>>> import numpy as np
>>> from numpy import linalg as LA
>>> np.set_printoptions(precision=2, suppress=True, linewidth=100)
>>> data = np.array([[-1, 2, 0, -3], [0, 2, 0, 0], [-3, -1, 3, 3], [-2, 0, -2, 2]])
>>> data
array([[-1,  2,  0, -3],
       [ 0,  2,  0,  0],
       [-3, -1,  3,  3],
       [-2,  0, -2,  2]])
>>> x0 = np.array([4, 4, 6, 6])
>>> rhs = data @ x0
>>> c, lr = np.zeros(4), 1 / LA.norm(data, 2) ** 2
>>> for i in range(8):
...     c -= lr * data.T @ (data @ c - rhs)
...     if i % 2 == 0: print(i, round(LA.norm(data @ c - rhs), 2))
... 
0 15.47
2 11.82
4 9.72
6 8.26
>>> c
array([1.63, 0.62, 4.94, 3.53])
>>> rng = np.random.default_rng(26250)
>>> K = rng.normal(size=(21, 4)) + 3 * np.array([0, -5, 1, 3])
>>> K
array([[  1.98, -16.86,   2.87,  11.99],
       [  0.4 , -15.43,   3.28,   9.77],
       [ -2.55, -13.42,   2.84,   7.97],
       [ -0.25, -15.63,   3.64,  10.12],
       [ -1.75, -13.82,   4.14,   8.8 ],
       [  0.98, -16.14,   4.3 ,   9.64],
       [  0.35, -14.35,   4.58,   9.11],
       [ -0.11, -16.26,   1.87,   9.5 ],
       [  0.72, -13.28,   4.89,   7.88],
       [  0.14, -13.96,   2.05,   7.23],
       [  0.07, -16.19,   3.2 ,   9.1 ],
       [  1.18, -14.23,   2.65,   9.25],
       [  0.59, -14.52,   2.68,   9.12],
       [ -0.38, -14.29,   2.09,   8.72],
       [  0.41, -15.49,   1.89,   8.09],
       [ -0.36, -14.7 ,   5.86,   9.92],
       [  0.75, -15.03,   3.26,   9.77],
       [  0.13, -13.47,   1.84,   9.09],
       [ -0.49, -15.44,   2.76,   9.59],
       [ -0.79, -12.18,   2.41,   8.42],
       [ -0.67, -14.43,   4.38,   9.54]])
>>> np.allclose(data @ data.T, data.T @ data)
False
>>> round(LA.det(data), 2)
np.float64(-96.0)
>>> LA.matrix_power(data, 2)
array([[  7,   2,   6,  -3],
       [  0,   4,   0,   0],
       [-12, -11,   3,  24],
       [  4,  -2, -10,   4]])
>>> np.trace(data)
np.int64(6)
>>> Xs = (K - K.mean(axis=0)) / K.std(axis=0)
>>> np.argwhere(np.abs(Xs) > 2)
array([[ 0,  0],
       [ 0,  3],
       [ 2,  0],
       [ 9,  3],
       [15,  2],
       [19,  1]])
>>> c = LA.lstsq(np.delete(Xs, 1, axis=1), Xs[:, 1])[0]
>>> round(float(1 - np.var(Xs[:, 1] - np.delete(Xs, 1, axis=1) @ c)), 2)
0.49
>>> cov = np.cov(K, rowvar=False)
>>> round(np.corrcoef(K[:, 0], K[:, 2])[0, 1], 2)
np.float64(-0.04)
>>> cov
array([[ 0.97, -0.55, -0.04,  0.43],
       [-0.55,  1.38,  0.02, -0.77],
       [-0.04,  0.02,  1.25,  0.23],
       [ 0.43, -0.77,  0.23,  0.99]])
>>> np.argsort(-K.std(axis=0).round(6), kind="stable")
array([1, 2, 3, 0])
>>> np.median(K, axis=0)
array([  0.13, -14.52,   2.87,   9.12])
>>> D = LA.norm(K[:, None] - K[None], axis=-1)
>>> D.mean(axis=1).argmax()
np.int64(0)
>>> np.flatnonzero(D[18] < D.mean() / 2)
array([ 1,  3,  7, 10, 18])
>>> t3 = np.stack([K, 3 * K, K[::-1]])
>>> LA.norm(t3, axis=(1, 2))
array([ 81.4 , 244.21,  81.4 ])
>>> J = np.load("arr.npy")
>>> J
array([[5., 0., 0.],
       [0., 5., 0.],
       [0., 0., 5.]])
>>> t3 = np.stack([J, 4 * J, J[::-1]])
>>> LA.norm(t3, axis=(1, 2))
array([ 8.66, 34.64,  8.66])
>>> t3.sum(axis=0)
array([[25.,  0.,  5.],
       [ 0., 30.,  0.],
       [ 5.,  0., 25.]])
>>> LA.det(t3)
array([ 125., 8000., -125.])
>>> feats = np.load("w.npy")
>>> feats
array([[-1.7 ,  2.3 , -2.3 ,  0.3 ],
       [-0.2 ,  0.06,  0.2 , -0.4 ],
       [-0.3 ,  1.35, -1.1 , -1.5 ],
       [-0.7 ,  0.86, -0.5 ,  0.  ],
       [-0.5 ,  0.6 , -0.7 ,  1.  ],
       [ 0.5 , -0.5 ,  0.3 ,  0.9 ],
       [-0.2 , -0.05, -0.2 ,  0.  ],
       [ 0.  ,  0.63, -0.6 , -0.2 ],
       [-0.2 ,  0.18,  0.2 ,  0.1 ],
       [-0.3 , -1.95,  1.6 ,  1.7 ],
       [ 0.6 , -0.09,  0.1 ,  1.8 ],
       [ 0.5 , -0.97,  0.8 ,  0.1 ],
       [-1.  , -1.29,  0.8 ,  0.4 ],
       [-0.7 ,  0.36, -0.5 ,  1.3 ],
       [-1.5 ,  0.73, -0.3 ,  0.8 ],
       [-0.2 , -0.35,  0.4 , -1.1 ]])
>>> Xs = (feats - feats.mean(axis=0)) / feats.std(axis=0)
>>> np.argwhere(np.abs(Xs) > 2)
array([[0, 0],
       [0, 1],
       [0, 2],
       [2, 3],
       [9, 1]])
>>> Xs.std(axis=0)
array([1., 1., 1., 1.])
>>> c = LA.lstsq(np.delete(Xs, 1, axis=1), Xs[:, 1])[0]
>>> np.abs(c).argmax()
np.int64(1)
>>> c
array([-0.01, -0.95, -0.08])
>>> round(float(1 - np.var(Xs[:, 1] - np.delete(Xs, 1, axis=1) @ c)), 2)
0.95
>>> C = feats[[5, 1]].astype(float)
>>> for _ in range(7):
...     labels = LA.norm(feats[:, None] - C, axis=-1).argmin(axis=1)
...     C = np.array([feats[labels == j].mean(axis=0) for j in range(2)])
... 
>>> labels
array([1, 1, 1, 1, 1, 0, 1, 1, 1, 0, 0, 0, 0, 1, 1, 1])
>>> C
array([[ 0.06, -0.96,  0.72,  0.98],
       [-0.56,  0.61, -0.49,  0.03]])
>>> W0 = np.array([[21.52, 18.95, 30.29, 0.76],
...     [19.13, 20.35, 29.58, -1.49],
...     [20.07, 20.72, 30.35, -1.15],
...     [20.85, 19.95, 30.49, 0.08],
...     [20.06, 18.45, 30.11, 0.79],
...     [18.46, 21.34, 28.81, 0.28],
...     [20.19, 20.46, 30.64, 0.9],
...     [20.6, 22.36, 30.63, -0.44],
...     [20.68, 20.49, 30.73, -0.24],
...     [21.81, 22.46, 30.09, 2.36],
...     [18.48, 17.27, 28.87, 2.62],
...     [20.07, 20.96, 30.5, -0.05]])
>>> hat = W0 @ LA.solve(W0.T @ W0, W0.T)
>>> np.allclose(hat @ hat, hat)
True
>>> mat = np.array([[1.1, -0.12, 0.71, 0.06],
...     [-1.21, 0.27, 0.46, 0.03],
...     [0.33, -0.89, -0.12, -0.17],
...     [1.88, 1.24, 0.91, 0.03],
...     [1.19, 0.15, 0.11, -0.42]])
>>> W = np.array([[1, -4, -4, 4], [5, -2, 3, -5], [-1, -3, 0, 3], [-3, -3, 5, 3]])
>>> c = np.array([1, 1, 2, 2])
>>> H = np.maximum(mat @ W + c, 0)
>>> H
array([[0.61, 0.  , 0.  , 9.31],
       [0.59, 3.83, 7.8 , 0.  ],
       [0.  , 2.33, 0.  , 6.9 ],
       [8.08, 0.  , 0.  , 6.14],
       [4.09, 0.  , 0.  , 5.08]])
>>> LA.matrix_rank(H)
np.int64(4)
>>> C = np.array([[-2, 1], [2, 1], [-1, 0], [-2, 0]])
>>> W @ C
array([[-14,  -3],
       [ -7,   3],
       [-10,  -4],
       [-11,  -6]])
>>> (H @ C).round(6).argmax(axis=1)
array([1, 1, 1, 1, 1])
>>> O = mat.astype(float).copy()
>>> for j in range(4):
...     O[:, j] -= O[:, :j] @ (O[:, :j].T @ O[:, j])
...     O[:, j] /= LA.norm(O[:, j])
... 
>>> np.round(O.T @ mat, 2) + 0
array([[ 2.78,  0.63,  0.73, -0.17],
       [ 0.  ,  1.43,  0.58,  0.16],
       [ 0.  ,  0.  ,  0.84,  0.1 ],
       [ 0.  ,  0.  ,  0.  ,  0.38]])
>>> O
array([[ 0.4 , -0.26,  0.68,  0.26],
       [-0.44,  0.38,  0.66, -0.46],
       [ 0.12, -0.68,  0.22, -0.16],
       [ 0.68,  0.57,  0.1 ,  0.11],
       [ 0.43, -0.08, -0.18, -0.83]])
>>> x0 = np.array([1, 2, 3, 1])
>>> rhs = mat @ x0
>>> rhs
array([ 3.05,  0.74, -1.98,  7.12,  1.4 ])
>>> LA.solve(mat.T @ mat, mat.T @ rhs)
array([1., 2., 3., 1.])
>>> LA.lstsq(mat, rhs)[0]
array([1., 2., 3., 1.])
>>> rhs = rhs + 0.1 * rng.normal(size=5)
>>> rhs
array([ 3.1 ,  0.75, -2.16,  7.01,  1.45])
>>> c, *_ = LA.lstsq(mat, rhs)
>>> c.round()
array([1., 2., 3., 1.])
>>> np.round(mat.T @ (rhs - mat @ c), 2) + 0
array([0., 0., 0., 0.])
>>> A2 = np.array([[2, -2], [-1, -1]])
>>> C = np.kron(A2, mat)
>>> round(LA.norm(C, 2), 2), np.round(LA.norm(A2, 2) * LA.norm(mat, 2), 2)
(np.float64(8.49), np.float64(8.49))
>>> A2 = np.c_[mat[:, :3] @ np.array([[1, 0, 2], [1, 2, 2], [1, 2, 1]]), np.array([4, -3, 2, 2, -4])]
>>> A2
array([[ 1.69,  1.18,  2.67,  4.  ],
       [-0.48,  1.46, -1.42, -3.  ],
       [-0.68, -2.02, -1.24,  2.  ],
       [ 4.03,  4.3 ,  7.15,  2.  ],
       [ 1.45,  0.52,  2.79, -4.  ]])
>>> LA.matrix_rank(np.c_[mat, A2])
np.int64(5)
>>> LA.matrix_rank(A2)
np.int64(4)
>>> np.round(LA.lstsq(mat, A2[:, 0])[0], 2) + 0
array([1., 1., 1., 0.])
>>> A = np.load("mat.npy")
>>> A.round(2) + 0
array([[  7.65,  -7.72, -11.31, -32.3 ],
       [  7.  ,  -7.22, -10.06, -29.23],
       [  2.71,  -4.18,  -3.03, -11.58],
       [  2.32,  -3.91,  -2.51, -10.2 ],
       [  2.3 ,  -3.9 ,  -2.48, -10.14],
       [  1.87,  -3.61,  -1.96,  -8.72],
       [  1.64,  -3.46,  -1.69,  -7.98],
       [  0.87,  -2.9 ,  -0.87,  -5.62],
       [  0.45,  -2.55,  -0.49,  -4.38],
       [  0.  ,  -2.07,  -0.15,  -3.03],
       [ -0.32,  -0.93,   0.03,  -1.12],
       [ -0.28,  -0.72,   0.02,  -0.86],
       [ -0.05,  -0.1 ,   0.  ,  -0.13],
       [  0.16,   0.31,   0.01,   0.39],
       [  1.11,   1.75,   0.22,   2.56],
       [  3.23,   4.61,   1.44,   8.24],
       [  3.4 ,   4.83,   1.57,   8.76],
       [  5.01,   7.02,   3.01,  14.04],
       [  5.24,   7.34,   3.25,  14.86],
       [  5.96,   8.34,   4.02,  17.5 ],
       [  6.55,   9.16,   4.69,  19.72],
       [  7.74,  10.88,   6.17,  24.53],
       [  9.94,  14.17,   9.29,  34.28],
       [ 10.9 ,  15.65,  10.79,  38.83],
       [ 15.21,  22.65,  18.44,  61.48]])
>>> left, s, Vh = LA.svd(A)
>>> V = Vh[:(s > 1e-8).sum()]
>>> x0 = A[6] + 4 * A[18] + rng.integers(2) * np.eye(4)[2]
>>> x0
array([22.62, 25.88, 11.3 , 51.46])
>>> V.T @ V
array([[ 1.  ,  0.04,  0.05, -0.03],
       [ 0.04,  0.71, -0.4 ,  0.22],
       [ 0.05, -0.4 ,  0.45,  0.3 ],
       [-0.03,  0.22,  0.3 ,  0.84]])
>>> round(LA.norm(x0 - V.T @ V @ x0), 2)
np.float64(0.0)
>>> np.diag(V.T @ V)
array([1.  , 0.71, 0.45, 0.84])
